$ ipython --no-banner

In [1]: import numpy as np

In [2]: np.set_printoptions(precision=1, suppress=True, linewidth=200)

In [3]: def rd(a):
   ...:     return np.round(a, 1) + 0
   ...: 

In [4]: m1 = np.loadtxt("x.csv", delimiter=",")

In [5]: print(m1)
[[-1. -4. -2.]
 [ 4.  9.  4.]
 [-4. -8. -3.]]

In [6]: rng = np.random.default_rng(6440)

In [7]: Y = m1 + rng.integers(-2, 3, (3, 1)) @ rng.integers(-2, 3, (1, 3))

In [8]: Y
Out[8]: 
array([[-1., -4., -2.],
       [ 3., 10.,  4.],
       [-6., -6., -3.]])

In [9]: print(np.abs(Y - m1).sum(axis=1))
[0. 2. 4.]

In [10]: rd(np.linalg.svd(Y - m1, compute_uv=False))
Out[10]: array([3.2, 0. , 0. ])

In [11]: E = np.load("a.npy")

In [12]: rd(E)
Out[12]: 
array([[ 42.4, -24.1,   8.8,  -0.9],
       [ 21.1,  -8.5,   1.4,  -2.8],
       [ 13.3,  -3.5,  -0.4,  -3.1],
       [  9.6,  -1.3,  -0.9,  -3. ],
       [  6.1,   0.4,  -1.2,  -2.8],
       [  3.8,   1.2,  -1.1,  -2.4],
       [  2.5,   1.5,  -0.9,  -2.1],
       [  2. ,   1.5,  -0.8,  -1.9],
       [  0.9,   1.3,  -0.4,  -1.3],
       [  0.4,   0.8,  -0.2,  -0.8],
       [  0.3,   0.8,  -0.1,  -0.7],
       [  0. ,   0.1,   0. ,  -0.1],
       [  0. ,  -0.1,   0. ,   0. ],
       [ -0.1,  -1.2,  -0.3,   0.9],
       [  0. ,  -1.8,  -0.7,   1.3],
       [  0. ,  -2.2,  -1.3,   1.7],
       [ -0.4,  -3.2,  -5.7,   2.7],
       [ -0.4,  -3.2,  -5.9,   2.8],
       [ -2.2,  -2.1, -13.5,   3.1],
       [ -2.9,  -1.5, -16. ,   3. ],
       [-10.2,   5.8, -35. ,   1.8]])

In [13]: cen = E - E.mean(axis=1)
ValueError: operands could not be broadcast together with shapes (21,4) (21,) 


In [14]: cen = E - E.mean(axis=0)

In [15]: U, s, Vt = np.linalg.svd(cen, full_matrices=False)

In [16]: np.abs(U[:, 0]).argmax()
Out[16]: np.int64(0)

In [17]: rd((s ** 2).sum() ** 2 / (s ** 4).sum())
Out[17]: np.float64(1.5)

In [18]: print(np.linalg.matrix_rank(cen))
3

In [19]: print(np.searchsorted(np.cumsum(s ** 2) / (s ** 2).sum(), 0.9) + 1)
2

In [20]: np.abs(Vt[0]).argmax()
Out[20]: np.int64(0)

In [21]: rd(cen.mean(axis=0))
Out[21]: array([0., 0., 0., 0.])

In [22]: rd(Vt[0] * np.sign(Vt[0, np.abs(Vt[0]).argmax()]))
Out[22]: array([ 0.8, -0.4,  0.5, -0.1])

In [23]: rd(s ** 2 / (s ** 2).sum())
Out[23]: array([0.8, 0.2, 0. , 0. ])

In [24]: idx = rng.integers(0, 3, 3)

In [25]: M = np.triu((idx[:, None] == idx) & (rng.random((3, 3)) < 0.8), 1).astype(int)

In [26]: M += M.T

In [27]: print(M)
[[0 0 0]
 [0 0 1]
 [0 1 0]]

In [28]: U, s, Vt = np.linalg.svd(M)

In [29]: s
Out[29]: array([1., 1., 0.])

In [30]: np.argmax(s[:-1] / (s[1:] + 1e-6)) + 1
Out[30]: np.int64(2)

In [31]: Y = U[:, :2] @ np.diag(s[:2]) @ Vt[:2]

In [32]: np.linalg.matrix_rank(Y)
Out[32]: np.int64(2)

In [33]: vals, V = np.linalg.eigh(M)

In [34]: print(rd(np.abs(V[:, -1])))
[0.  0.7 0.7]

In [35]: rd(np.linalg.eigvalsh(M + 5 * np.eye(3)))
Out[35]: array([4., 5., 6.])

In [36]: rd(np.linalg.svd(M, compute_uv=False))
Out[36]: array([1., 1., 0.])

In [37]: np.unique(vals.round(6) + 0, return_counts=True)[1]
Out[37]: array([1, 1, 1])

In [38]: rd(np.linalg.det(M))
Out[38]: np.float64(0.0)

In [39]: M[:, 1] @ M[:, 0]
Out[39]: np.int64(0)

In [40]: print(rd(np.linalg.pinv(M)))
[[0. 0. 0.]
 [0. 0. 1.]
 [0. 1. 0.]]

In [41]: M @ M.T
Out[41]: 
array([[0, 0, 0],
       [0, 1, 0],
       [0, 0, 1]])

In [42]: M.T @ M
Out[42]: 
array([[0, 0, 0],
       [0, 1, 0],
       [0, 0, 1]])

In [43]: arr = np.array([[5, -15, 2], [3, -9, 0], [2, -6, 5]])

In [44]: proj = np.triu(np.array([[-2, 0, -7], [-6, -3, 0], [5, -3, 2]]), 1) + np.eye(3)

In [45]: Y = proj @ arr @ np.linalg.inv(proj)

In [46]: rd(np.linalg.det(Y))
Out[46]: np.float64(0.0)

In [47]: np.linalg.matrix_rank(Y)
Out[47]: np.int64(2)

In [48]: print(proj @ arr - arr @ proj)
[[-14.  42.   0.]
 [  0.   0.  21.]
 [  0.   0.  14.]]

In [49]: np.trace(Y), np.trace(arr)
Out[49]: (np.float64(1.0), np.int64(1))

In [50]: Y
Out[50]: 
array([[ -9.,  27., -96.],
       [  3.,  -9.,  21.],
       [  2.,  -6.,  19.]])
